% python3 -q
>>> import numpy as np
>>> np.set_printoptions(precision=2, suppress=True, linewidth=200)
>>> def rnd(a):
...     return np.round(a, 2) + 0
... 
>>> other = np.array([[1, -1, -1, 1, 2],
...     [-3, -1, -3, 0, -2],
...     [-1, 2, -1, 3, -3],
...     [-3, 1, -3, -1, 0],
...     [-2, 0, -3, -3, -3]])
>>> other[-1] = other[0]
>>> J = other + 0.3 * np.eye(5)
>>> print(J)
[[ 1.3 -1.  -1.   1.   2. ]
 [-3.  -0.7 -3.   0.  -2. ]
 [-1.   2.  -0.7  3.  -3. ]
 [-3.   1.  -3.  -0.7  0. ]
 [ 1.  -1.  -1.   1.   2.3]]
>>> x = np.array([0, 3, 1, 1, 2])
>>> y = J @ x
>>> print(rnd(y))
[ 1.  -9.1  2.3 -0.7  1.6]
>>> print(rnd(np.linalg.solve(J.T, J[4])))
[0. 0. 0. 0. 1.]
>>> rng = np.random.default_rng(460)
>>> lab = rng.permutation(5)
>>> other = J[:, lab] * rng.choice([-1, 1], 5)
>>> print(other)
[[-1.   1.3  1.   2.   1. ]
 [-0.7 -3.   0.  -2.   3. ]
 [ 2.  -1.   3.  -3.   0.7]
 [ 1.  -3.  -0.7  0.   3. ]
 [-1.   1.   1.   2.3  1. ]]
>>> Uu, _, VT = np.linalg.svd(J.T @ other)
>>> print(lab)
[1 0 3 4 2]
>>> print(rnd(Uu @ VT))
[[ 0.  1.  0.  0.  0.]
 [ 1.  0.  0.  0.  0.]
 [ 0.  0.  0.  0. -1.]
 [ 0.  0.  1.  0.  0.]
 [ 0.  0.  0.  1.  0.]]
>>> r0 = np.array([3, 5, 3, 5, 4])
>>> other = J + np.outer(r0, np.eye(5)[4])
>>> print(other)
[[ 1.3 -1.  -1.   1.   5. ]
 [-3.  -0.7 -3.   0.   3. ]
 [-1.   2.  -0.7  3.   0. ]
 [-3.   1.  -3.  -0.7  5. ]
 [ 1.  -1.  -1.   1.   6.3]]
>>> print(rnd(np.linalg.det(other) / np.linalg.det(J)), rnd(1 + np.linalg.solve(J, r0)[4]))
2.3 2.3
>>> print(np.linalg.matrix_rank(np.linalg.inv(other) - np.linalg.inv(J), tol=1e-8))
1
>>> Q, R = np.linalg.qr(J)
>>> print(rnd(Q @ R))
[[ 1.3 -1.  -1.   1.   2. ]
 [-3.  -0.7 -3.   0.  -2. ]
 [-1.   2.  -0.7  3.  -3. ]
 [-3.   1.  -3.  -0.7  0. ]
 [ 1.  -1.  -1.   1.   2.3]]
>>> print(np.trace(Q @ Q.T))
5.0
>>> print(rnd(np.abs(np.diag(R))))
[4.66 2.5  2.44 2.19 0.65]
>>> print(np.allclose(R.T @ R, J.T @ J))
True
>>> C = np.sign(np.array([[-1, -1, -2, -3], [-2, 0, 1, 2], [2, 1, -4, 1], [-3, -4, 3, -4]]))
>>> other = (np.tril(C, -1) + np.eye(4)) @ (np.triu(C, 1) + np.eye(4))
>>> vals = np.array([3, 0, 3, 7])
>>> K = np.rint(other * vals @ np.linalg.inv(other)) + 0
>>> print(K)
[[-4. -2.  1. -4.]
 [14.  7. -2.  8.]
 [16.  8. -1.  4.]
 [32. 16. -8. 11.]]
>>> Uu, sv, VT = np.linalg.svd(K)
>>> vecs = VT[:(sv > 1e-8).sum()]
>>> x = K[0] + 3 * K[1] + rng.integers(2) * np.eye(4)[3]
>>> print(x)
[38. 19. -5. 21.]
>>> print(rnd(np.linalg.norm(x - vecs.T @ vecs @ x)))
0.0
>>> print(rnd(vecs.T @ vecs))
[[0.8 0.4 0.  0. ]
 [0.4 0.2 0.  0. ]
 [0.  0.  1.  0. ]
 [0.  0.  0.  1. ]]
>>> print(np.allclose(vecs.T @ vecs @ x, x))
True
>>> print(np.einsum("ij,ji->", K, K))
67.0
>>> print(rnd(np.poly(K)))
[  1. -13.  51. -63.   0.]
>>> print(rnd(np.linalg.det(2 * K)), rnd(np.linalg.det(K)))
0.0 0.0
>>> print(np.einsum("ii->", K))
13.0
>>> print(rnd(np.linalg.eigvals(K)))
[7. 3. 0. 3.]
>>> x = np.array([0, 0, 1, 1])
>>> h = np.maximum(K @ x, 0)
>>> print(K.T @ h)
[228. 114. -39.  93.]
>>> print(np.maximum(K @ x, 0) - np.maximum(-K @ x, 0))
[-3.  6.  3.  3.]
>>> print(h)
[0. 6. 3. 3.]
>>> Uu, sv, VT = np.linalg.svd(K)
>>> print(np.argmax(sv[:-1] / (sv[1:] + 1e-6)) + 1)
3
>>> other = Uu[:, :3] @ np.diag(sv[:3]) @ VT[:3]
>>> print(np.linalg.matrix_rank(K, rtol=0.05))
3
>>> print(rnd(np.abs(K - other).max()))
0.0
